$ python -q
>>> import numpy as np
>>> import numpy.linalg as la
>>> np.set_printoptions(suppress=True, linewidth=120)
>>> def tidy(a):
...     return np.round(a, 2) + 0
... 
>>> feats = np.array([[-0.9, 1.9, -0.9],
...     [-1.9, 1.2, -2.0],
...     [0.0, -0.1, 0.0],
...     [-0.3, -0.2, 0.9],
...     [0.8, 0.6, -0.1],
...     [-1.2, 0.9, -1.5],
...     [-4.0, 10.0, -14.0],
...     [-0.8, 0.6, 0.4],
...     [0.3, 1.2, 0.7],
...     [-0.6, 0.4, -1.1],
...     [-0.4, 2.2, -0.1],
...     [-1.0, 1.7, 1.5]])
>>> ang = np.radians(60)
>>> r_ = np.eye(3)
>>> r_[0, 0] = r_[2, 2] = np.cos(ang)
>>> r_[0, 2], r_[2, 0] = -np.sin(ang), np.sin(ang)
>>> tidy(r_)
array([[ 0.5 ,  0.  , -0.87],
       [ 0.  ,  1.  ,  0.  ],
       [ 0.87,  0.  ,  0.5 ]])
>>> other = feats @ r_.T
>>> np.allclose(la.norm(feats, axis=1), la.norm(other, axis=1))
True
>>> vec = np.array([2, 3, 0])
>>> 3 - la.matrix_rank(r_ - np.eye(3), tol=1e-8)
np.int64(1)
>>> tidy(np.abs(la.eigvals(r_)))
array([1., 1., 1.])
>>> print(tidy(la.det(r_)))
1.0
>>> tidy(np.sort(np.abs(np.degrees(np.angle(la.eigvals(r_))))))
array([ 0., 60., 60.])
>>> tidy(la.inv(r_))
array([[ 0.5 ,  0.  ,  0.87],
       [ 0.  ,  1.  ,  0.  ],
       [-0.87,  0.  ,  0.5 ]])
>>> rng = np.random.default_rng(0)
>>> labels = rng.permutation(3)
>>> other = feats[:, labels] * rng.choice([-1, 1], 3)
>>> other
array([[  0.9,   0.9,  -1.9],
       [  2. ,   1.9,  -1.2],
       [ -0. ,  -0. ,   0.1],
       [ -0.9,   0.3,   0.2],
       [  0.1,  -0.8,  -0.6],
       [  1.5,   1.2,  -0.9],
       [ 14. ,   4. , -10. ],
       [ -0.4,   0.8,  -0.6],
       [ -0.7,  -0.3,  -1.2],
       [  1.1,   0.6,  -0.4],
       [  0.1,   0.4,  -2.2],
       [ -1.5,   1. ,  -1.7]])
>>> left, _, Vt = la.svd(feats.T @ other)
>>> tidy(la.lstsq(feats, other)[0])
array([[ 0., -1.,  0.],
       [ 0.,  0., -1.],
       [-1.,  0.,  0.]])
>>> arr = 0.9 ** np.abs(np.subtract.outer(np.arange(3), np.arange(3)))
>>> arr
array([[1.  , 0.9 , 0.81],
       [0.9 , 1.  , 0.9 ],
       [0.81, 0.9 , 1.  ]])
>>> # symmetric, so the eigenvalues are real
>>> other = np.array([[3, -1, -1], [3, 5, -6]])
>>> cent = np.kron(other, arr)
>>> print(cent.shape)
(6, 9)
>>> tidy(cent)
array([[ 3.  ,  2.7 ,  2.43, -1.  , -0.9 , -0.81, -1.  , -0.9 , -0.81],
       [ 2.7 ,  3.  ,  2.7 , -0.9 , -1.  , -0.9 , -0.9 , -1.  , -0.9 ],
       [ 2.43,  2.7 ,  3.  , -0.81, -0.9 , -1.  , -0.81, -0.9 , -1.  ],
       [ 3.  ,  2.7 ,  2.43,  5.  ,  4.5 ,  4.05, -6.  , -5.4 , -4.86],
       [ 2.7 ,  3.  ,  2.7 ,  4.5 ,  5.  ,  4.5 , -5.4 , -6.  , -5.4 ],
       [ 2.43,  2.7 ,  3.  ,  4.05,  4.5 ,  5.  , -4.86, -5.4 , -6.  ]])
>>> tidy(la.norm(cent, 2)), tidy(la.norm(other, 2) * la.norm(arr, 2))
(np.float64(23.2), np.float64(23.2))
